% python3 -q
>>> import numpy as np
>>> np.set_printoptions(precision=1, suppress=True, linewidth=140)
>>> def rd(a):
...     return np.round(a, 1) + 0
... 
>>> M = np.load("data.npy")
>>> print(rd(M))
[[ 0.9 -0.1  0.   0.   0.2 -0.3]
 [-0.1  0.8  0.  -0.3  0.3 -0.1]
 [ 0.   0.   1.   0.1  0.   0. ]
 [ 0.  -0.3  0.1  0.3  0.2  0.3]
 [ 0.2  0.3  0.   0.2  0.6  0.3]
 [-0.3 -0.1  0.   0.3  0.3  0.4]]
>>> G = M.T @ M
>>> print(rd(np.trace(G)), rd((M ** 2).sum()))
4.0 4.0
>>> print(rd(np.linalg.svd(M, compute_uv=False) ** 2))
[1. 1. 1. 1. 0. 0.]
>>> print(np.linalg.matrix_rank(G))
4
>>> print(rd(np.trace(np.linalg.pinv(M) @ M)))
4.0
>>> print(np.unique(M.round(6), axis=0).shape)
(6, 6)
>>> print(rd(M @ np.linalg.pinv(M) @ M))
[[ 0.9 -0.1  0.   0.   0.2 -0.3]
 [-0.1  0.8  0.  -0.3  0.3 -0.1]
 [ 0.   0.   1.   0.1  0.   0. ]
 [ 0.  -0.3  0.1  0.3  0.2  0.3]
 [ 0.2  0.3  0.   0.2  0.6  0.3]
 [-0.3 -0.1  0.   0.3  0.3  0.4]]
>>> print(np.linalg.lstsq(M[:-1].T, M[-1])[2])
4
>>> evals, vecs = np.linalg.eigh(M)
>>> print(rd(vecs @ np.diag(evals) @ vecs.T))
[[ 0.9 -0.1  0.   0.   0.2 -0.3]
 [-0.1  0.8  0.  -0.3  0.3 -0.1]
 [ 0.   0.   1.   0.1  0.   0. ]
 [ 0.  -0.3  0.1  0.3  0.2  0.3]
 [ 0.2  0.3  0.   0.2  0.6  0.3]
 [-0.3 -0.1  0.   0.3  0.3  0.4]]
>>> print(evals.sum(), rd(np.trace(M)))
4.0 4.0
>>> print(rd(np.linalg.eigvalsh(M @ M)))
[0. 0. 1. 1. 1. 1.]
>>> print((evals > 1e-8).sum(), (evals < -1e-8).sum())
4 0
>>> data = np.load("out18.npy")
>>> print(data)
[[ 3  3  3  3]
 [ 3  6  6  6]
 [ 3  6  9  9]
 [ 3  6  9 12]]
>>> rng = np.random.default_rng(3424)
>>> M2 = data + rng.integers(-2, 3, (4, 1)) @ rng.integers(-2, 3, (1, 4))
>>> print(M2)
[[ 1  1  7 -1]
 [ 5  8  2 10]
 [ 2  5 11  7]
 [ 5  8  5 16]]
>>> print(M2 - data)
[[-2 -2  4 -4]
 [ 2  2 -4  4]
 [-1 -1  2 -2]
 [ 2  2 -4  4]]
>>> print(rd(np.linalg.svd(M2 - data, compute_uv=False)))
[11.4  0.   0.   0. ]
>>> U, sv, Vt = np.linalg.svd(M)
>>> print(np.argmax(sv[:-1] / (sv[1:] + 1e-6)) + 1)
4
>>> M2 = U[:, :4] @ np.diag(sv[:4]) @ Vt[:4]
>>> print(rd(np.linalg.norm(M - M2) / np.linalg.norm(M)))
0.0
>>> print(np.linalg.matrix_rank(M2))
4
>>> print(rd(np.abs(M - M2).max()))
0.0
>>> low = np.linalg.cholesky(data)
>>> print(rd(low @ low.T))
[[ 3.  3.  3.  3.]
 [ 3.  6.  6.  6.]
 [ 3.  6.  9.  9.]
 [ 3.  6.  9. 12.]]
>>> print(rd(low))
[[1.7 0.  0.  0. ]
 [1.7 1.7 0.  0. ]
 [1.7 1.7 1.7 0. ]
 [1.7 1.7 1.7 1.7]]
>>> m1 = np.load("run3.npy")
>>> print(m1)
[[2 1 0 0 0]
 [1 2 1 0 0]
 [0 1 2 1 0]
 [0 0 1 2 1]
 [0 0 0 1 2]]
>>> evals, vecs = np.linalg.eig(m1)
>>> print(rd(np.sort(np.linalg.eigvals(m1 @ m1))))
[ 0.1  1.   4.   9.  13.9]
>>> print(rd(m1 @ vecs[:, 0] - evals[0] * vecs[:, 0]))
[0. 0. 0. 0. 0.]
>>> mat = np.loadtxt("mat.csv", delimiter=",")
>>> print(mat)
[[-2.  -3.5 -5.8  0.3]
 [-0.9 -2.8 -4.2  1.1]
 [ 0.3 -0.4 -2.3 -2.3]
 [ 0.1  4.1  7.  -0.3]
 [ 1.7  2.4  6.1  2.8]
 [ 1.2  4.8  6.3 -2.8]
 [ 1.4  4.2  6.1 -1.5]
 [ 1.4 -0.9  1.3  4.5]
 [-0.8 -0.2 -4.1 -5.4]
 [ 0.4  0.4 -0.1 -0.9]
 [-1.8  1.3  2.8  0.8]
 [ 2.5  2.   5.6  3. ]
 [ 0.   2.6  2.4 -3.1]
 [-1.1 -3.2 -4.   2. ]
 [-0.5  2.6  7.1  2.9]
 [ 0.2 -2.2 -2.4  2.1]
 [ 1.   0.4  6.4  8.1]
 [-2.4 -1.4 -3.4 -1.7]
 [ 2.9  0.1  1.   1.8]
 [ 0.2  0.8  4.4  4.3]
 [ 3.1  1.8  5.2  3.8]
 [-0.2  0.6  2.3  1.4]
 [ 2.1  0.1  3.7  5.2]
 [ 0.5  3.4  4.4 -2.6]
 [-0.4 -4.5 -4.3  4.7]
 [-0.8 -0.1 -4.3 -5.4]
 [-1.2 -0.3 -6.4 -8.1]
 [ 1.6 -2.2 -3.2  1.5]
 [ 0.5  2.4  6.7  3.3]
 [ 2.9  1.7  3.2  1. ]]
>>> G = mat.T @ mat
>>> print(rd(G))
[[ 67.9  45.5 120.6  68.6]
 [ 45.5 170.6 276.7 -28.6]
 [120.6 276.7 636.9 218.8]
 [ 68.6 -28.6 218.8 382.3]]
>>> print((mat @ mat.T).shape)
(30, 30)
>>> print(rd(np.linalg.svd(mat, compute_uv=False) ** 2))
[870.1 346.1  41.3   0.2]
>>> print(rd(np.diag(G)))
[ 67.9 170.6 636.9 382.3]
>>> print(np.allclose(G, G.T))
True
>>> print(np.linalg.matrix_rank(G))
4
>>> print(rd(np.trace(G)), rd((mat ** 2).sum()))
1257.7 1257.7
>>> print(rd(np.linalg.eigvalsh(G)[::-1]))
[870.1 346.1  41.3   0.2]
>>> M2 = mat / np.linalg.norm(mat, axis=1, keepdims=True)
>>> G = M2 @ M2.T
>>> print((G - 2 * np.eye(30)).round(6).argmax(axis=1))
[ 1 13 26  6 11 23  5 22 26 12 14  4 23  1 28 24 19  0 20 16 11 28 16  5 15 26 25 15 14 11]
>>> x0 = np.array([2, 7, -2, -1])
>>> print((mat @ x0).argmax())
5
>>> print(mat @ np.eye(4)[0])
[-2.  -0.9  0.3  0.1  1.7  1.2  1.4  1.4 -0.8  0.4 -1.8  2.5  0.  -1.1 -0.5  0.2  1.  -2.4  2.9  0.2  3.1 -0.2  2.1  0.5 -0.4 -0.8 -1.2
  1.6  0.5  2.9]
>>> print(np.linalg.norm(mat @ x0) <= np.linalg.norm(mat, 2) * np.linalg.norm(x0) + 1e-9)
True
>>> dist = np.linalg.norm(mat[:, None] - mat[None], axis=-1)
>>> print(rd(np.linalg.norm(mat, axis=1)))
[ 7.1  5.2  3.3  8.1  7.3  8.5  7.7  5.   6.8  1.1  3.7  7.1  4.7  5.6  8.1  3.9 10.4  4.7  3.6  6.2  7.4  2.8  6.7  6.2  7.8  6.9 10.4
  4.5  7.9  4.7]
>>> print((dist + 1e9 * np.eye(30)).round(6).argmin(axis=1))
[ 1 13  9  6 11  6  5 22 25  2 21  4 23  1 28 27 22  2 29 22 11 10 19 12 13  8 25 15 14 18]
>>> print(rd(dist[:5, :5]))
[[ 0.   2.2  5.8 15.  14. ]
 [ 2.2  0.   4.7 13.3 11.9]
 [ 5.8  4.7  0.  10.5 10.3]
 [15.  13.3 10.5  0.   4. ]
 [14.  11.9 10.3  4.   0. ]]
>>> print(np.unravel_index(dist.round(6).argmax(), dist.shape))
(np.int64(16), np.int64(26))
>>> U, sv, Vt = np.linalg.svd(mat)
>>> print(rd(sv))
[29.5 18.6  6.4  0.4]
>>> print(np.argmax(sv[:-1] / (sv[1:] + 1e-6)) + 1)
3
>>> M2 = U[:, :3] @ np.diag(sv[:3]) @ Vt[:3]
>>> print(rd(M2))
[[-2.  -3.5 -5.8  0.3]
 [-0.9 -2.9 -4.2  1.1]
 [ 0.3 -0.3 -2.3 -2.3]
 [ 0.1  4.1  7.  -0.3]
 [ 1.7  2.4  6.1  2.8]
 [ 1.2  4.8  6.3 -2.8]
 [ 1.4  4.2  6.1 -1.5]
 [ 1.4 -1.   1.3  4.5]
 [-0.8 -0.2 -4.1 -5.4]
 [ 0.4  0.4 -0.1 -0.9]
 [-1.8  1.1  2.9  0.7]
 [ 2.5  2.1  5.6  3. ]
 [ 0.   2.6  2.4 -3.1]
 [-1.1 -3.2 -4.   2. ]
 [-0.5  2.7  7.1  2.9]
 [ 0.2 -2.2 -2.4  2.1]
 [ 1.   0.4  6.4  8.1]
 [-2.4 -1.4 -3.4 -1.7]
 [ 2.9  0.1  1.   1.8]
 [ 0.2  0.7  4.4  4.3]
 [ 3.1  1.7  5.3  3.8]
 [-0.2  0.7  2.3  1.4]
 [ 2.1  0.1  3.7  5.2]
 [ 0.5  3.5  4.3 -2.6]
 [-0.4 -4.4 -4.3  4.7]
 [-0.8 -0.2 -4.2 -5.4]
 [-1.2 -0.3 -6.4 -8.1]
 [ 1.6 -2.2 -3.2  1.5]
 [ 0.5  2.4  6.7  3.3]
 [ 2.9  1.7  3.2  1. ]]
>>> F = np.array([[1, -1, -7, -5, 7],
...     [6, -3, -2, 5, 7],
...     [-5, 8, 7, -2, 5],
...     [5, -5, -1, 5, 5],
...     [-9, 4, -3, -8, 8]]) * (rng.random((5, 5)) < 0.3)
>>> print(F)
[[ 0  0  0 -5  0]
 [ 0  0  0  5  0]
 [ 0  0  7  0  0]
 [ 0 -5 -1  0  0]
 [ 0  4  0  0  0]]
>>> # null space of dimension 2
>>> W1 = np.array([[0, 0, 0, 2, 2],
...     [2, 1, 2, 0, 0],
...     [2, 2, 1, 2, 2],
...     [2, 0, 1, 2, 0],
...     [2, 0, 1, 1, 0]])
>>> beta = np.array([5, -5, 1, 5, -4])
>>> act = np.maximum(F @ W1 + beta, 0)
>>> print((act > 0).astype(int))
[[0 0 0 0 0]
 [1 0 1 1 0]
 [1 1 1 1 1]
 [0 0 0 1 0]
 [1 0 1 1 0]]
>>> print((act > 0).mean(axis=0))
[0.6 0.2 0.6 0.8 0.2]
>>> basis = np.array([[-7, 0, 6], [5, 9, 6], [4, 7, 0], [-7, -9, 2], [5, -3, 3]])
>>> print(act @ basis)
[[   0    0    0]
 [-186  -93  120]
 [-139  -64  236]
 [ -21  -27    6]
 [ -90   18   88]]
>>> print(W1 @ basis)
[[ -4 -24  10]
 [ -1  23  18]
 [ -4   1  34]
 [-24 -11  16]
 [-17  -2  14]]
>>> print(np.linalg.matrix_rank(F, rtol=0.1))
3
>>> print(np.linalg.cond(F) > 100)
True
>>> print(np.argsort(-np.linalg.norm(F, axis=0).round(6), kind="stable")[:3])
[2 3 1]
>>> print([round(float(x), 1) for x in np.linalg.svd(F, compute_uv=False)[:3]])
[7.2, 7.1, 6.2]
>>> print(rd(np.linalg.norm(F, 2) / np.linalg.norm(F)))
0.6
>>> M2 = F + rng.integers(-2, 3, (5, 3)) @ rng.integers(-2, 3, (3, 5))
>>> print(M2)
[[ 8 -2 -2 -1  2]
 [-1  1  1  3 -2]
 [-1 -1  2 -2  0]
 [-3 -4  2  0  0]
 [ 2  5  1 -2 -3]]
>>> print(rd(np.linalg.svd(M2 - F, compute_uv=False)))
[10.5  6.1  4.9  0.   0. ]
>>> print(np.linalg.matrix_rank(M2 - F, tol=1e-8))
3
>>> x0 = np.array([5, 3, 4, 3, 5, 4])
>>> print(rd(np.linalg.eigvalsh(2 * M - np.eye(6))))
[-1. -1.  1.  1.  1.  1.]
>>> print(rd(np.trace(M)))
4.0
>>> M2 = F / np.linalg.norm(F, axis=1, keepdims=True)
>>> G = M2 @ M2.T
>>> print(rd(np.linalg.norm(M2, axis=1)))
[1. 1. 1. 1. 1.]
>>> print(G[0])
[ 1. -1.  0.  0.  0.]
>>> print(np.degrees(np.arccos(np.clip(G[0, 3], -1, 1))))
90.0
>>> W0 = np.load("sample11.npy")
>>> print(W0)
[[0 1 0 0 0]
 [0 0 0 0 0]
 [0 0 0 0 0]]
>>> # column 1 dominates
>>> print(rd(np.linalg.norm(W0, 2) / np.linalg.norm(W0)))
1.0
>>> print(np.argsort(-np.linalg.norm(W0, axis=0).round(6), kind="stable")[:3])
[1 0 2]
>>> print([round(float(x), 1) for x in np.linalg.svd(W0, compute_uv=False)[:3]])
[1.0, 0.0, 0.0]
>>> x0 = np.array([1, 7, 4, 7, 2])
>>> print((W0 * x0).sum(axis=1))
[7 0 0]
>>> print(W0 @ (2 * x0))
[14  0  0]
>>> print(np.linalg.norm(W0 @ x0) <= np.linalg.norm(W0, 2) * np.linalg.norm(x0) + 1e-9)
True
>>> M2 = M + rng.integers(-2, 3, (6, 4)) @ rng.integers(-2, 3, (4, 6))
>>> print(rd(M2))
[[-0.1  0.9 -7.   1.   4.2 -0.3]
 [-2.1 -0.2 -5.   1.7  5.3  2.9]
 [ 2.   2.   2.  -2.9 -1.  -3. ]
 [ 2.   3.7 -3.9 -1.7 -1.8 -5.7]
 [ 1.2 -1.7  4.   0.2 -2.4  2.3]
 [ 0.7 -2.1  3.  -0.7  0.3  3.4]]
>>> print(rd(M2 - M))
[[-1.  1. -7.  1.  4.  0.]
 [-2. -1. -5.  2.  5.  3.]
 [ 2.  2.  1. -3. -1. -3.]
 [ 2.  4. -4. -2. -2. -6.]
 [ 1. -2.  4.  0. -3.  2.]
 [ 1. -2.  3. -1.  0.  3.]]
>>> print(rd(np.linalg.svd(M2 - M, compute_uv=False)))
[12.8 11.2  2.9  1.9  0.   0. ]
>>> feats = np.load("x.npy")
>>> print(feats)
[[11 16 17  7 13]
 [ 0  5  9  0  4]
 [ 0  5  9  0  4]
 [ 0  0  0  0  0]
 [ 0  0  0  0  0]
 [ 0 13 14  7  9]
 [11 11  8  7  9]
 [ 0  0  0  0  0]
 [ 0  0  0  0  0]
 [ 1 16 10  8 13]
 [ 1 16 10  8 13]
 [ 1  8  5  1  8]
 [ 0  0  0  0  0]
 [ 6 13  9  7 12]
 [ 0  0  0  0  0]
 [ 0  0  0  0  0]]
>>> # row 2 repeats row 1
>>> lab = feats[:, 1] > np.median(feats[:, 1])
>>> r0 = feats[lab].mean(axis=0) - feats[~lab].mean(axis=0)
>>> print(np.argsort(-np.abs(r0).round(6), kind="stable"))
[1 4 2 3 0]
>>> print(rd(r0))
[ 4.4 12.2  8.4  6.4 10.1]
>>> print(lab.astype(int))
[1 0 0 0 0 1 1 0 0 1 1 1 0 1 0 0]
>>> print(((feats - feats.mean(axis=0)) @ r0 > 0).astype(int))
[1 0 0 0 0 1 1 0 0 1 1 1 0 1 0 0]
>>> proj = mat @ np.linalg.solve(mat.T @ mat, mat.T)
>>> print(np.allclose(proj @ proj, proj))
True
>>> print(rd(np.trace(proj)))
4.0
>>> print(rd(np.diag(proj)))
[0.1 0.1 0.1 0.1 0.1 0.1 0.1 0.1 0.1 0.  0.4 0.2 0.1 0.1 0.2 0.  0.2 0.1 0.2 0.1 0.3 0.1 0.1 0.2 0.2 0.2 0.2 0.1 0.1 0.2]
>>> X = np.load("block19.npy")
>>> print(X)
[[ 3.4  0.7 -1.1 -2.5 -2.2]
 [ 3.2  3.6 -0.6 -0.8  0.8]
 [-0.3  0.5  3.7  2.8  1.8]
 [-3.7 -0.7 -1.7  0.7 -2.7]
 [ 0.5 -1.   4.1 -2.6 -0.8]
 [-1.6  0.1 -4.6 -1.2 -0.1]
 [-1.4  0.3  3.7 -1.3 -2.8]
 [ 0.9  3.8 -1.3 -2.5 -1.5]
 [-1.2  1.9  4.4  0.7  0. ]
 [-1.8 -0.9  1.9 -3.4 -2.4]
 [ 1.8 -1.3  2.9  1.7 -3. ]
 [ 2.9 -0.1 -4.   0.7 -0.2]
 [ 3.2  1.3 -0.4 -3.1 -1.9]
 [-0.4 -1.5 -3.5 -2.3  2.2]
 [-3.4 -2.7  2.1 -0.1  1.1]
 [ 1.5  1.6  1.5  3.8 -1.8]
 [-2.8  0.3  3.5  2.2  0.6]]
>>> M2 = np.c_[X[:, :3] @ np.array([[0, 1, 1], [0, 3, 3], [2, 2, 0]]), np.array([3, 4, 6, 4, 2, 4, 4, 0, 7, 4, 6, 9, 8, 2, 6, 1, 6])]
>>> print(rd(M2))
[[ -2.2   3.3   5.5   3. ]
 [ -1.2  12.8  14.    4. ]
 [  7.4   8.6   1.2   6. ]
 [ -3.4  -9.2  -5.8   4. ]
 [  8.2   5.7  -2.5   2. ]
 [ -9.2 -10.5  -1.3   4. ]
 [  7.4   6.9  -0.5   4. ]
 [ -2.6   9.7  12.3   0. ]
 [  8.8  13.3   4.5   7. ]
 [  3.8  -0.7  -4.5   4. ]
 [  5.8   3.7  -2.1   6. ]
 [ -8.   -5.4   2.6   9. ]
 [ -0.8   6.3   7.1   8. ]
 [ -7.  -11.9  -4.9   2. ]
 [  4.2  -7.3 -11.5   6. ]
 [  3.    9.3   6.3   1. ]
 [  7.    5.1  -1.9   6. ]]
>>> print(np.linalg.matrix_rank(np.c_[X, M2]))
6
>>> print(rd(np.linalg.lstsq(X, M2[:, 0])[0]))
[0. 0. 2. 0. 0.]
>>> print(np.linalg.matrix_rank(M2))
3
